$ python3 -q
>>> import numpy as np
>>> from numpy import linalg as LA
>>> np.set_printoptions(precision=4, suppress=True, linewidth=200)
>>> feats = np.loadtxt("arr.csv", delimiter=",")
>>> feats
array([[5., 0., 0.],
       [0., 0., 0.],
       [0., 0., 0.]])
>>> feats @ feats.T
array([[25.,  0.,  0.],
       [ 0.,  0.,  0.],
       [ 0.,  0.,  0.]])
>>> LA.svd(feats, compute_uv=False)
array([5., 0., 0.])
>>> feats[:, 2] @ feats[:, 0]
np.float64(0.0)
>>> np.sort(LA.eigvals(feats).real)
array([0., 0., 5.])
>>> (feats != 0).astype(int)
array([[1, 0, 0],
       [0, 0, 0],
       [0, 0, 0]])
>>> round(LA.det(feats), 4)
np.float64(0.0)
>>> LA.matrix_rank(feats, rtol=0.1)
np.int64(1)
>>> np.round(LA.norm(feats, 2) / LA.norm(feats), 4)
np.float64(1.0)
>>> LA.cond(feats) > 100
np.True_
>>> [round(float(x), 4) for x in LA.svd(feats, compute_uv=False)[:3]]
[5.0, 0.0, 0.0]
>>> left, sig, Vh = LA.svd(feats)
>>> sig
array([5., 0., 0.])
>>> A2 = left[:, :1] @ np.diag(sig[:1]) @ Vh[:1]
>>> round(LA.norm(feats - A2) / LA.norm(feats), 4)
np.float64(0.0)
>>> A2
array([[5., 0., 0.],
       [0., 0., 0.],
       [0., 0., 0.]])
>>> LA.matrix_rank(A2)
np.int64(1)
>>> rng = np.random.default_rng(99)
>>> z = rng.permutation(3)
>>> z
array([0, 2, 1])
>>> A2 = feats[z][:, z]
>>> np.diag(A2)
array([5., 0., 0.])
>>> A2
array([[5., 0., 0.],
       [0., 0., 0.],
       [0., 0., 0.]])
>>> data = np.loadtxt("a.csv", delimiter=",")
>>> data
array([[0., 0., 0., 0., 0., 1., 2., 3., 2., 2.],
       [0., 0., 0., 0., 0., 2., 0., 0., 2., 3.],
       [0., 0., 0., 0., 0., 1., 2., 0., 0., 0.],
       [0., 0., 0., 0., 0., 0., 1., 1., 3., 2.],
       [0., 0., 0., 0., 0., 2., 1., 0., 2., 1.],
       [1., 2., 1., 0., 2., 0., 0., 0., 0., 0.],
       [2., 0., 2., 1., 1., 0., 0., 0., 0., 0.],
       [3., 0., 0., 1., 0., 0., 0., 0., 0., 0.],
       [2., 2., 0., 3., 2., 0., 0., 0., 0., 0.],
       [2., 3., 0., 2., 1., 0., 0., 0., 0., 0.]])
>>> A2 = data + rng.integers(-2, 3, (10, 2)) @ rng.integers(-2, 3, (2, 10))
>>> A2
array([[-1., -1.,  1., -1., -1.,  0.,  3.,  2.,  4.,  1.],
       [ 2.,  2., -2.,  2.,  2.,  4., -2.,  2., -2.,  5.],
       [ 0.,  2.,  4., -4.,  0.,  1.,  6., -6.,  0., -4.],
       [-1.,  0.,  3., -3., -1., -1.,  4., -3.,  5., -1.],
       [ 1.,  1., -1.,  1.,  1.,  3.,  0.,  1.,  0.,  2.],
       [-1., -1.,  1.,  0.,  0., -2.,  0.,  1.,  4.,  0.],
       [ 0., -2.,  4., -1., -1., -2.,  2., -2.,  4., -2.],
       [ 4.,  1., -1.,  2.,  1.,  1., -1.,  1., -2.,  1.],
       [ 5.,  6., -1.,  4.,  5.,  3., -1.,  0., -6.,  1.],
       [ 5.,  8.,  1.,  1.,  4.,  3.,  1., -3., -6., -1.]])
>>> A2 - data
array([[-1., -1.,  1., -1., -1., -1.,  1., -1.,  2., -1.],
       [ 2.,  2., -2.,  2.,  2.,  2., -2.,  2., -4.,  2.],
       [ 0.,  2.,  4., -4.,  0.,  0.,  4., -6.,  0., -4.],
       [-1.,  0.,  3., -3., -1., -1.,  3., -4.,  2., -3.],
       [ 1.,  1., -1.,  1.,  1.,  1., -1.,  1., -2.,  1.],
       [-2., -3.,  0.,  0., -2., -2.,  0.,  1.,  4.,  0.],
       [-2., -2.,  2., -2., -2., -2.,  2., -2.,  4., -2.],
       [ 1.,  1., -1.,  1.,  1.,  1., -1.,  1., -2.,  1.],
       [ 3.,  4., -1.,  1.,  3.,  3., -1.,  0., -6.,  1.],
       [ 3.,  5.,  1., -1.,  3.,  3.,  1., -3., -6., -1.]])
